% python3 -q
>>> import numpy as np
>>> from numpy import linalg as LA
>>> np.set_printoptions(precision=2, suppress=True, linewidth=100, legacy="1.25")
>>> A = np.load("mat.npy")
>>> print(A)
[[2 2 2 0 0 0 0 0 2 1]
 [1 1 0 0 0 2 2 2 1 2]
 [1 2 1 0 0 2 2 0 0 0]
 [0 0 2 2 6 1 2 2 1 1]]
>>> print(A.sum(axis=0))
[4 5 5 2 6 5 6 4 4 4]
>>> np.count_nonzero(A)
25
>>> LA.svd(A, compute_uv=False)
array([8.02, 5.07, 3.16, 2.21])
>>> A.mean(axis=0)
array([1.  , 1.25, 1.25, 0.5 , 1.5 , 1.25, 1.5 , 1.  , 1.  , 1.  ])
>>> np.unravel_index(np.abs(A).argmax(), A.shape)
(3, 4)
>>> LA.norm(A, axis=1)
array([4.12, 4.36, 3.74, 7.42])
>>> np.round(LA.norm(A) ** 2 / LA.norm(A, 2) ** 2, 2)
1.63
>>> round(float(LA.norm(A[2], 1)), 2), round(LA.norm(A[2], np.inf), 2)
(8.0, 2.0)
>>> print(A[2] @ A[0])
8
>>> round(LA.norm(A, 1), 2), round(float(LA.norm(A, np.inf)), 2)
(6.0, 17.0)
>>> round(float(LA.norm(A, 2)), 2)
8.02
>>> def softmax(z):
...     e = np.exp(z - z.max(axis=-1, keepdims=True))
...     return e / e.sum(axis=-1, keepdims=True)
... 
>>> print(softmax(A).sum(axis=1))
[1. 1. 1. 1.]
>>> np.round(softmax(A[3] + 5), 2) + 0
array([0.  , 0.  , 0.02, 0.02, 0.91, 0.01, 0.02, 0.02, 0.01, 0.01])
>>> S = A @ A.T / np.sqrt(10)
>>> softmax(S).round(6).argmax(axis=1)
array([0, 1, 2, 3])
>>> np.round(softmax(S + np.triu(np.full(S.shape, -np.inf), 1)), 2) + 0
array([[1.  , 0.  , 0.  , 0.  ],
       [0.03, 0.97, 0.  , 0.  ],
       [0.1 , 0.25, 0.65, 0.  ],
       [0.  , 0.  , 0.  , 1.  ]])
>>> np.round(softmax(S)[3] @ A, 2) + 0
array([0., 0., 2., 2., 6., 1., 2., 2., 1., 1.])
>>> np.round(softmax(S), 2) + 0
array([[0.86, 0.05, 0.05, 0.04],
       [0.02, 0.79, 0.06, 0.12],
       [0.09, 0.23, 0.59, 0.09],
       [0.  , 0.  , 0.  , 1.  ]])
>>> U, s, Vt = LA.svd(A, full_matrices=False)
>>> np.cumsum(s ** 2) / np.sum(s ** 2)
array([0.61, 0.86, 0.95, 1.  ])
>>> (s > 1e-8).sum()
4
>>> print(s)
[8.02 5.07 3.16 2.21]
>>> cov = A.T @ A
>>> (A @ A.T).shape
(4, 4)
>>> cov
array([[ 6,  7,  5,  0,  0,  4,  4,  2,  5,  4],
       [ 7,  9,  6,  0,  0,  6,  6,  2,  5,  4],
       [ 5,  6,  9,  4, 12,  4,  6,  4,  6,  4],
       [ 0,  0,  4,  4, 12,  2,  4,  4,  2,  2],
       [ 0,  0, 12, 12, 36,  6, 12, 12,  6,  6],
       [ 4,  6,  4,  2,  6,  9, 10,  6,  3,  5],
       [ 4,  6,  6,  4, 12, 10, 12,  8,  4,  6],
       [ 2,  2,  4,  4, 12,  6,  8,  8,  4,  6],
       [ 5,  5,  6,  2,  6,  3,  4,  4,  6,  5],
       [ 4,  4,  4,  2,  6,  5,  6,  6,  5,  6]])
>>> np.trace(cov), (A ** 2).sum()
(105, 105)
>>> np.allclose(cov, cov.T)
True
>>> print(np.round(LA.eigvalsh(cov)[::-1], 2) + 0)
[64.4  25.74  9.96  4.9   0.    0.    0.    0.    0.    0.  ]
>>> F = np.loadtxt("case5.csv", delimiter=",")
>>> F
array([[ 0.,  0.,  0.,  0.,  0.,  0., -7.,  0.,  0.,  0.,  0.,  0.,  0.,  0.],
       [ 0.,  0.,  0.,  0.,  0.,  0.,  0.,  0.,  0.,  0.,  0.,  0.,  0.,  2.],
       [ 0.,  0.,  0.,  0.,  0.,  0.,  0.,  0.,  0.,  0.,  0.,  0.,  0.,  0.],
       [ 0.,  0.,  0., -2.,  0.,  0.,  0.,  0.,  0.,  0.,  0.,  0.,  0.,  0.],
       [ 0., -4.,  0.,  0.,  0.,  0.,  0.,  0.,  0.,  0.,  0.,  0.,  0.,  0.],
       [ 0.,  0.,  0.,  0.,  0.,  0.,  0.,  0.,  0.,  0.,  0., -7.,  0.,  0.],
       [ 0.,  0.,  0.,  0.,  0.,  0.,  0.,  0.,  0.,  0.,  0.,  0., -3.,  0.],
       [ 0.,  0.,  0.,  0.,  0.,  0.,  0.,  0.,  0.,  0.,  5.,  0.,  0.,  0.],
       [ 0.,  0.,  8.,  0.,  0.,  0.,  0.,  0.,  0.,  0.,  0.,  0.,  0.,  0.],
       [ 0.,  0.,  0.,  0.,  0.,  0.,  0.,  0.,  4.,  0.,  0.,  0.,  0.,  0.],
       [ 0.,  0.,  0.,  0.,  0.,  0.,  0.,  1.,  0.,  0.,  0.,  0.,  0.,  0.],
       [ 0.,  0.,  0.,  0.,  0.,  0.,  0.,  0.,  0., -8.,  0.,  0.,  0.,  0.],
       [ 0.,  0.,  0.,  0., -3.,  0.,  0.,  0.,  0.,  0.,  0.,  0.,  0.,  0.],
       [ 0.,  0.,  0.,  0.,  0., -7.,  0.,  0.,  0.,  0.,  0.,  0.,  0.,  0.]])
>>> rank = LA.matrix_rank(F)
>>> rank
13
>>> ns = LA.svd(F)[2][rank:].T
>>> ns[:, 0] / ns[np.abs(ns[:, 0]).round(6).argmax(), 0]
array([1., 0., 0., 0., 0., 0., 0., 0., 0., 0., 0., 0., 0., 0.])
>>> [int(LA.matrix_rank(F[:, :j + 1])) for j in range(14)]
[0, 1, 2, 3, 4, 5, 6, 7, 8, 9, 10, 11, 12, 13]
